$ python3 -q
>>> import numpy as np
>>> import numpy.linalg as la
>>> np.set_printoptions(suppress=True, linewidth=120)
>>> def rnd(a):
...     return np.round(a, 2) + 0
... 
>>> data = np.load("x.npy")
>>> print(data)
[[ 5.  1. -1. -1.  2.  2. -2. -1.  1.  0. -3.  3.  3. -2.  0.]
 [ 1.  5. -1. -1.  2.  2. -2. -1.  1.  0. -3.  3.  3. -2.  0.]
 [-1. -1.  5.  1. -2. -2.  2.  1. -1.  0.  3. -3. -3.  2.  0.]
 [-1. -1.  1.  5. -2. -2.  2.  1. -1.  0.  3. -3. -3.  2.  0.]
 [ 2.  2. -2. -2.  8.  4. -4. -2.  2.  0. -6.  6.  6. -4.  0.]
 [ 2.  2. -2. -2.  4.  8. -4. -2.  2.  0. -6.  6.  6. -4.  0.]
 [-2. -2.  2.  2. -4. -4.  8.  2. -2.  0.  6. -6. -6.  4.  0.]
 [-1. -1.  1.  1. -2. -2.  2.  5. -1.  0.  3. -3. -3.  2.  0.]
 [ 1.  1. -1. -1.  2.  2. -2. -1.  5.  0. -3.  3.  3. -2.  0.]
 [ 0.  0.  0.  0.  0.  0.  0.  0.  0.  4.  0.  0.  0.  0.  0.]
 [-3. -3.  3.  3. -6. -6.  6.  3. -3.  0. 13. -9. -9.  6.  0.]
 [ 3.  3. -3. -3.  6.  6. -6. -3.  3.  0. -9. 13.  9. -6.  0.]
 [ 3.  3. -3. -3.  6.  6. -6. -3.  3.  0. -9.  9. 13. -6.  0.]
 [-2. -2.  2.  2. -4. -4.  4.  2. -2.  0.  6. -6. -6.  8.  0.]
 [ 0.  0.  0.  0.  0.  0.  0.  0.  0.  0.  0.  0.  0.  0.  4.]]
>>> ev, vecs = la.eigh(data)
>>> x0 = np.array([2, 0, 1, 1, 2, 1, 0, 1, 2, 0, 2, 2, 1, 2, 0])
>>> print(np.abs(data).sum(axis=1).max(), rnd(np.abs(ev).max()))
73.0 53.0
>>> print(x0 @ data @ x0)
152.0
>>> print(rnd(la.eigvalsh(data[1:, 1:])))
[ 4.  4.  4.  4.  4.  4.  4.  4.  4.  4.  4.  4.  4. 52.]
>>> left, s, Vh = la.svd(data)
>>> print(rnd(s))
[53.  4.  4.  4.  4.  4.  4.  4.  4.  4.  4.  4.  4.  4.  4.]
>>> print(np.argmax(s[:-1] / (s[1:] + 1e-6)) + 1)
1
>>> A2 = left[:, :1] @ np.diag(s[:1]) @ Vh[:1]
>>> print(rnd(la.norm(data - A2) / la.norm(data)))
0.27
>>> print(np.abs(data - A2).max())
4.0
>>> rng = np.random.default_rng(859392)
>>> labels = rng.permutation(15)
>>> print(labels)
[10 13 14  9  1  0 11  5  4 12  3  7  6  2  8]
>>> A2 = data[labels][:, labels]
>>> print(rnd(np.sort(np.abs(la.eigvals(A2)))))
[ 4.  4.  4.  4.  4.  4.  4.  4.  4.  4.  4.  4.  4.  4. 53.]
>>> print(rnd(np.sort(la.eigvals(data).real)))
[ 4.  4.  4.  4.  4.  4.  4.  4.  4.  4.  4.  4.  4.  4. 53.]
>>> m1 = np.load("m.npy")
>>> print(m1)
[[-1  0  1  2  3  4  5]
 [ 6  7  8  9 10 11 12]
 [13 14 15 16 17 18 19]
 [20 21 22 23 24 25 26]
 [27 28 29 30 31 32 33]]
>>> gram = m1.T @ m1
>>> print(np.allclose(gram, gram.T))
True
>>> print((m1 @ m1.T).shape)
(5, 5)
>>> print(np.diag(gram))
[1335 1470 1615 1770 1935 2110 2295]
>>> print(gram)
[[1335 1400 1465 1530 1595 1660 1725]
 [1400 1470 1540 1610 1680 1750 1820]
 [1465 1540 1615 1690 1765 1840 1915]
 [1530 1610 1690 1770 1850 1930 2010]
 [1595 1680 1765 1850 1935 2020 2105]
 [1660 1750 1840 1930 2020 2110 2200]
 [1725 1820 1915 2010 2105 2200 2295]]
>>> rank = la.matrix_rank(m1)
>>> print(rank)
2
>>> ns = la.svd(m1)[2][rank:].T
>>> print([int(la.matrix_rank(m1[:, :j + 1])) for j in range(7)])
[1, 2, 2, 2, 2, 2, 2]
>>> x0 = np.array([3, 3, 5, 1, 8, 9, 9])
>>> h1 = np.maximum(m1 @ x0, 0)
>>> print(np.maximum(m1 @ (3 * x0), 0))
[ 327 1125 1923 2721 3519]
>>> print(np.maximum(m1 @ x0, 0) - np.maximum(-m1 @ x0, 0))
[ 109  375  641  907 1173]
>>> print(rnd(m1 @ la.pinv(m1) @ m1))
[[-1.  0.  1.  2.  3.  4.  5.]
 [ 6.  7.  8.  9. 10. 11. 12.]
 [13. 14. 15. 16. 17. 18. 19.]
 [20. 21. 22. 23. 24. 25. 26.]
 [27. 28. 29. 30. 31. 32. 33.]]
>>> print(rnd(np.trace(la.pinv(m1) @ m1)))
2.0
>>> print(np.argsort(-la.norm(m1, axis=0).round(6), kind="stable")[:3])
[6 5 4]
>>> print(rnd(la.norm(m1, 2) / la.norm(m1)))
1.0
>>> J = np.load("data.npy")
>>> print(J)
[[ -6   8  15  -1  10  15  -5  -8  -3   6  16  -4   4   2]
 [  8 -10  -3   9  11  -5   5   6  -1  -2  15   5   1 -16]
 [ 15  -3  10   5   4 -11  -3   2  -2   5  11 -13  12   3]
 [ -1   9   5  -8  11   5  -5  -9  -9   3 -14  -1  -9  -2]
 [ 10  11   4  11   8 -12  -6  14  12  -2  -6 -13  11   2]
 [ 15  -5 -11   5 -12  14 -10  -2  -3   3  13   0 -14   3]
 [ -5   5  -3  -5  -6 -10   8  11  -5  13  13   0   7  12]
 [ -8   6   2  -9  14  -2  11   6  -3  -2 -12  -2   0   2]
 [ -3  -1  -2  -9  12  -3  -5  -3   2  -5 -15   6   4  -6]
 [  6  -2   5   3  -2   3  13  -2  -5 -16  -8 -18 -12   3]
 [ 16  15  11 -14  -6  13  13 -12 -15  -8  18  -4  10  -4]
 [ -4   5 -13  -1 -13   0   0  -2   6 -18  -4 -10 -14  -4]
 [  4   1  12  -9  11 -14   7   0   4 -12  10 -14  14   3]
 [  2 -16   3  -2   2   3  12   2  -6   3  -4  -4   3  10]]
>>> # symmetric, so the eigenvalues are real
>>> W = np.array([[3, 1, 0, 2],
...     [2, 0, 3, 2],
...     [-1, -2, 0, -2],
...     [-2, 1, -3, 3],
...     [3, 3, -3, -1],
...     [-2, 1, 1, 3],
...     [0, -2, -3, 2],
...     [-3, -2, -1, 0],
...     [2, 0, 2, 0],
...     [2, -2, 3, 3],
...     [-3, 2, 2, -3],
...     [2, 1, 0, -2],
...     [-3, 3, -3, -3],
...     [-3, 0, -1, -1]])
>>> c = np.array([3, 2, 1, 3])
>>> H = np.maximum(J @ W + c, 0)
>>> print(la.matrix_rank(H))
4
>>> print(rnd((H > 0).mean(axis=0)))
[0.43 0.57 0.43 0.5 ]
>>> print(H)
[[  0  64  66   0]
 [ 21  73   0   0]
 [  0  40   0   0]
 [140   0  40  61]
 [  8  23   0  17]
 [  0  24 121 103]
 [  0   0  26   0]
 [ 51   0   0   2]
 [120  41   0   0]
 [  0   0   0  92]
 [  0  53  48   0]
 [  5   0  56  65]
 [  0  50   0   0]
 [  0   0   0   4]]
>>> print((H > 0).astype(int))
[[0 1 1 0]
 [1 1 0 0]
 [0 1 0 0]
 [1 0 1 1]
 [1 1 0 1]
 [0 1 1 1]
 [0 0 1 0]
 [1 0 0 1]
 [1 1 0 0]
 [0 0 0 1]
 [0 1 1 0]
 [1 0 1 1]
 [0 1 0 0]
 [0 0 0 1]]
>>> W2 = np.array([[0, 2, 2], [0, 1, 0], [1, 3, 0], [2, 2, 0]])
>>> print(H @ W2)
[[ 66 262   0]
 [  0 115  42]
 [  0  40   0]
 [162 522 280]
 [ 34  73  16]
 [327 593   0]
 [ 26  78   0]
 [  4 106 102]
 [  0 281 240]
 [184 184   0]
 [ 48 197   0]
 [186 308  10]
 [  0  50   0]
 [  8   8   0]]
>>> print((H @ W2).round(6).argmax(axis=1))
[1 1 1 1 1 1 1 1 1 0 1 1 1 0]
>>> labels = rng.permutation(14)
>>> A2 = J[:, labels] * rng.choice([-1, 1], 14)
>>> print(A2)
[[-15  -4  -3  10  -6 -16  -5  -1  -2  15  -8   6   8   4]
 [  5  -1  -1  11   2 -15   5   9  16  -3   6  -8 -10  -5]
 [ 11 -12  -2   4  -5 -11  -3   5  -3  10   2 -15  -3  13]
 [ -5   9  -9  11  -3  14  -5  -8   2   5  -9   1   9   1]
 [ 12 -11  12   8   2   6  -6  11  -2   4  14 -10  11  13]
 [-14  14  -3 -12  -3 -13 -10   5  -3 -11  -2 -15  -5   0]
 [ 10  -7  -5  -6 -13 -13   8  -5 -12  -3  11   5   5   0]
 [  2   0  -3  14   2  12  11  -9  -2   2   6   8   6   2]
 [  3  -4   2  12   5  15  -5  -9   6  -2  -3   3  -1  -6]
 [ -3  12  -5  -2  16   8  13   3  -3   5  -2  -6  -2  18]
 [-13 -10 -15  -6   8 -18  13 -14   4  11 -12 -16  15   4]
 [  0  14   6 -13  18   4   0  -1   4 -13  -2   4   5  10]
 [ 14 -14   4  11  12 -10   7  -9  -3  12   0  -4   1  14]
 [ -3  -3  -6   2  -3   4  12  -2 -10   3   2  -2 -16   4]]
>>> left, _, Vh = la.svd(J.T @ A2)
>>> print(labels)
[ 5 12  8  4  9 10  6  3 13  2  7  0  1 11]
>>> Q, vecs = la.qr(A2[:, :8])[0], la.qr(A2[:, 8:])[0]
>>> s = la.svd(Q.T @ vecs, compute_uv=False)
>>> print((s > 0.9).sum())
3
>>> print(rnd(s))
[1.   0.99 0.96 0.74 0.39 0.34]
>>> labels = rng.integers(0, 3, 11)
>>> X = np.triu((labels[:, None] == labels) & (rng.random((11, 11)) < 0.8), 1).astype(int)
>>> X += X.T
>>> print(X)
[[0 1 0 0 0 0 1 1 0 0 0]
 [1 0 0 1 0 0 1 1 1 1 0]
 [0 0 0 0 1 0 0 0 0 0 0]
 [0 1 0 0 0 0 1 0 1 1 0]
 [0 0 1 0 0 0 0 0 0 0 0]
 [0 0 0 0 0 0 0 0 0 0 1]
 [1 1 0 1 0 0 0 1 1 1 0]
 [1 1 0 0 0 0 1 0 0 0 0]
 [0 1 0 1 0 0 1 0 0 1 0]
 [0 1 0 1 0 0 1 0 1 0 0]
 [0 0 0 0 0 1 0 0 0 0 0]]
>>> # symmetric
>>> Q, R = la.qr(X)
>>> print(rnd(np.abs(np.diag(R))))
[1.73 2.16 1.   1.44 1.   1.   1.31 1.22 1.21 1.15 1.  ]
>>> print(np.trace(Q @ Q.T))
11.0
>>> print(rnd(abs(R[0, 0])), rnd(la.norm(X[:, 0])))
1.73 1.73
>>> print(rnd(Q @ R))
[[0. 1. 0. 0. 0. 0. 1. 1. 0. 0. 0.]
 [1. 0. 0. 1. 0. 0. 1. 1. 1. 1. 0.]
 [0. 0. 0. 0. 1. 0. 0. 0. 0. 0. 0.]
 [0. 1. 0. 0. 0. 0. 1. 0. 1. 1. 0.]
 [0. 0. 1. 0. 0. 0. 0. 0. 0. 0. 0.]
 [0. 0. 0. 0. 0. 0. 0. 0. 0. 0. 1.]
 [1. 1. 0. 1. 0. 0. 0. 1. 1. 1. 0.]
 [1. 1. 0. 0. 0. 0. 1. 0. 0. 0. 0.]
 [0. 1. 0. 1. 0. 0. 1. 0. 0. 1. 0.]
 [0. 1. 0. 1. 0. 0. 1. 0. 1. 0. 0.]
 [0. 0. 0. 0. 0. 1. 0. 0. 0. 0. 0.]]
>>> print(rnd(R))
[[-1.73 -1.15  0.   -1.15  0.    0.   -1.15 -1.15 -1.15 -1.15  0.  ]
 [ 0.    2.16  0.    0.77  0.    0.    1.7   0.31  0.77  0.77  0.  ]
 [ 0.    0.   -1.    0.    0.    0.    0.    0.    0.    0.    0.  ]
 [ 0.    0.    0.    1.44  0.    0.    0.25  0.3   0.74  0.74  0.  ]
 [ 0.    0.    0.    0.   -1.    0.    0.    0.    0.    0.    0.  ]
 [ 0.    0.    0.    0.    0.   -1.    0.    0.    0.    0.    0.  ]
 [ 0.    0.    0.    0.    0.    0.    1.31  0.05  0.13  0.13  0.  ]
 [ 0.    0.    0.    0.    0.    0.    0.    1.22  0.16  0.16  0.  ]
 [ 0.    0.    0.    0.    0.    0.    0.    0.   -1.21 -0.39  0.  ]
 [ 0.    0.    0.    0.    0.    0.    0.    0.    0.   -1.15  0.  ]
 [ 0.    0.    0.    0.    0.    0.    0.    0.    0.    0.   -1.  ]]
>>> print(Q.shape, R.shape)
(11, 11) (11, 11)
>>> print(rnd(R.sum(axis=0)))
[-1.73  1.01 -1.    1.06 -1.   -1.    2.1   0.72 -0.56 -0.88 -1.  ]
>>> print(rnd(R.sum(axis=1)))
[-8.66  6.48 -1.    3.47 -1.   -1.    1.63  1.55 -1.6  -1.15 -1.  ]
>>> print(rnd(la.svd(R, compute_uv=False)))
[4.52 1.91 1.39 1.   1.   1.   1.   1.   1.   1.   1.  ]
>>> Q, vecs = la.qr(X[:, :1])[0], la.qr(X[:, 1:])[0]
>>> s = la.svd(Q.T @ vecs, compute_uv=False)
>>> print(rnd(la.norm(Q @ Q.T - vecs @ vecs.T, 2)))
1.0
>>> print(rnd(np.degrees(np.arccos(s.clip(0, 1)))))
[43.85]
>>> ev, vecs = la.eigh(X)
>>> print(rnd(vecs.T @ X @ vecs))
[[-1.91  0.    0.    0.    0.    0.    0.    0.    0.    0.    0.  ]
 [ 0.   -1.    0.    0.    0.    0.    0.    0.    0.    0.    0.  ]
 [ 0.    0.   -1.    0.    0.    0.    0.    0.    0.    0.    0.  ]
 [ 0.    0.    0.   -1.    0.    0.    0.    0.    0.    0.    0.  ]
 [ 0.    0.    0.    0.   -1.    0.    0.    0.    0.    0.    0.  ]
 [ 0.    0.    0.    0.    0.   -1.    0.    0.    0.    0.    0.  ]
 [ 0.    0.    0.    0.    0.    0.   -1.    0.    0.    0.    0.  ]
 [ 0.    0.    0.    0.    0.    0.    0.    1.    0.    0.    0.  ]
 [ 0.    0.    0.    0.    0.    0.    0.    0.    1.    0.    0.  ]
 [ 0.    0.    0.    0.    0.    0.    0.    0.    0.    1.39  0.  ]
 [ 0.    0.    0.    0.    0.    0.    0.    0.    0.    0.    4.52]]
>>> print(rnd(la.eigvalsh(X + 2 * np.eye(11))))
[0.09 1.   1.   1.   1.   1.   1.   3.   3.   3.39 6.52]
>>> print(rnd(la.eigvalsh(X @ X)))
[ 1.    1.    1.    1.    1.    1.    1.    1.    1.93  3.65 20.42]
>>> print(rnd(ev.sum()), np.trace(X))
0.0 0
>>> print(np.abs(vecs[:, -1]).round(6).argmax())
1
>>> x0 = np.array([1, 2, 2, 1, 2, 0, 0, 3, 3, 3, 3])
>>> rhs = X @ x0
>>> print(rhs)
[ 5 11  2  8  2  3 13  3  6  6  0]
>>> print(rnd(la.solve(X, rhs)))
[1. 2. 2. 1. 2. 0. 0. 3. 3. 3. 3.]
>>> mat = np.loadtxt("layer0.csv", delimiter=",")
>>> print(rnd(mat))
[[ 0.68 -0.18  0.11  0.4   0.32  0.11 -0.04 -0.32 -0.32  0.04  0.11]
 [-0.18  0.9   0.06  0.22  0.18  0.06 -0.02 -0.18 -0.18  0.02  0.06]
 [ 0.11  0.06  0.96 -0.13 -0.11 -0.04  0.01  0.11  0.11 -0.01 -0.04]
 [ 0.4   0.22 -0.13  0.52 -0.4  -0.13  0.04  0.4   0.4  -0.04 -0.13]
 [ 0.32  0.18 -0.11 -0.4   0.68 -0.11  0.04  0.32  0.32 -0.04 -0.11]
 [ 0.11  0.06 -0.04 -0.13 -0.11  0.96  0.01  0.11  0.11 -0.01 -0.04]
 [-0.04 -0.02  0.01  0.04  0.04  0.01  1.   -0.04 -0.04  0.    0.01]
 [-0.32 -0.18  0.11  0.4   0.32  0.11 -0.04  0.68 -0.32  0.04  0.11]
 [-0.32 -0.18  0.11  0.4   0.32  0.11 -0.04 -0.32  0.68  0.04  0.11]
 [ 0.04  0.02 -0.01 -0.04 -0.04 -0.01  0.    0.04  0.04  1.   -0.01]
 [ 0.11  0.06 -0.04 -0.13 -0.11 -0.04  0.01  0.11  0.11 -0.01  0.96]]
>>> # keeps lengths
>>> print(rnd(mat @ mat.T))
[[1. 0. 0. 0. 0. 0. 0. 0. 0. 0. 0.]
 [0. 1. 0. 0. 0. 0. 0. 0. 0. 0. 0.]
 [0. 0. 1. 0. 0. 0. 0. 0. 0. 0. 0.]
 [0. 0. 0. 1. 0. 0. 0. 0. 0. 0. 0.]
 [0. 0. 0. 0. 1. 0. 0. 0. 0. 0. 0.]
 [0. 0. 0. 0. 0. 1. 0. 0. 0. 0. 0.]
 [0. 0. 0. 0. 0. 0. 1. 0. 0. 0. 0.]
 [0. 0. 0. 0. 0. 0. 0. 1. 0. 0. 0.]
 [0. 0. 0. 0. 0. 0. 0. 0. 1. 0. 0.]
 [0. 0. 0. 0. 0. 0. 0. 0. 0. 1. 0.]
 [0. 0. 0. 0. 0. 0. 0. 0. 0. 0. 1.]]
>>> print(rnd(mat.T @ mat))
[[1. 0. 0. 0. 0. 0. 0. 0. 0. 0. 0.]
 [0. 1. 0. 0. 0. 0. 0. 0. 0. 0. 0.]
 [0. 0. 1. 0. 0. 0. 0. 0. 0. 0. 0.]
 [0. 0. 0. 1. 0. 0. 0. 0. 0. 0. 0.]
 [0. 0. 0. 0. 1. 0. 0. 0. 0. 0. 0.]
 [0. 0. 0. 0. 0. 1. 0. 0. 0. 0. 0.]
 [0. 0. 0. 0. 0. 0. 1. 0. 0. 0. 0.]
 [0. 0. 0. 0. 0. 0. 0. 1. 0. 0. 0.]
 [0. 0. 0. 0. 0. 0. 0. 0. 1. 0. 0.]
 [0. 0. 0. 0. 0. 0. 0. 0. 0. 1. 0.]
 [0. 0. 0. 0. 0. 0. 0. 0. 0. 0. 1.]]
>>> print(rnd(la.svd(mat, compute_uv=False)))
[1. 1. 1. 1. 1. 1. 1. 1. 1. 1. 1.]
>>> u = np.array([2, 1, 1])
>>> print(np.convolve(J[0], u))
[-12  10  32  21  34  39  15  -6 -19   1  35  14  20   4   6   2]
>>> print(np.cross(J[0, :3], J[6, :3]))
[-99 -93  10]
>>> print(np.correlate(J[0], J[6], "full"))
[ -72   54  236   15  139  579  121  -49  527  196  -76   89  -59   45   -9 -113  435  128 -255  -38  -73  -27   30
 -122   34  -10  -10]
>>> A, _ = la.qr(np.array([[-0.6, -0.2, 0.1, 2.2, -0.1, 0.3],
...     [1.3, 1.5, -0.2, -0.7, -1.0, 0.0],
...     [0.5, 0.8, 0.1, -0.7, -0.2, 2.4],
...     [-0.6, -0.5, 0.3, -1.6, 0.8, -0.4],
...     [0.3, -1.6, -0.1, -0.5, 0.5, 0.5],
...     [-0.6, -1.1, -1.1, -0.5, -2.3, 0.1]]))
>>> print(rnd(A))
[[-0.34 -0.18 -0.06  0.64 -0.62 -0.21]
 [ 0.74 -0.13  0.3  -0.05 -0.26 -0.53]
 [ 0.28 -0.16 -0.01 -0.21 -0.57  0.72]
 [-0.34 -0.03 -0.29 -0.71 -0.38 -0.38]
 [ 0.17  0.92 -0.23  0.1  -0.23 -0.02]
 [-0.34  0.26  0.88 -0.16 -0.14  0.04]]
>>> # orthonormal columns
>>> A2 = la.inv(A)
>>> print((np.abs(A2) > 1e-9).astype(int))
[[1 1 1 1 1 1]
 [1 1 1 1 1 1]
 [1 1 1 1 1 1]
 [1 1 1 1 1 1]
 [1 1 1 1 1 1]
 [1 1 1 1 1 1]]
>>> print(rnd(la.det(A) * A2))
[[ 0.34 -0.74 -0.28  0.34 -0.17  0.34]
 [ 0.18  0.13  0.16  0.03 -0.92 -0.26]
 [ 0.06 -0.3   0.01  0.29  0.23 -0.88]
 [-0.64  0.05  0.21  0.71 -0.1   0.16]
 [ 0.62  0.26  0.57  0.38  0.23  0.14]
 [ 0.21  0.53 -0.72  0.38  0.02 -0.04]]
>>> print(rnd(la.slogdet(A)[0]))
-1.0
>>> print(np.allclose(A2, A.T))
True
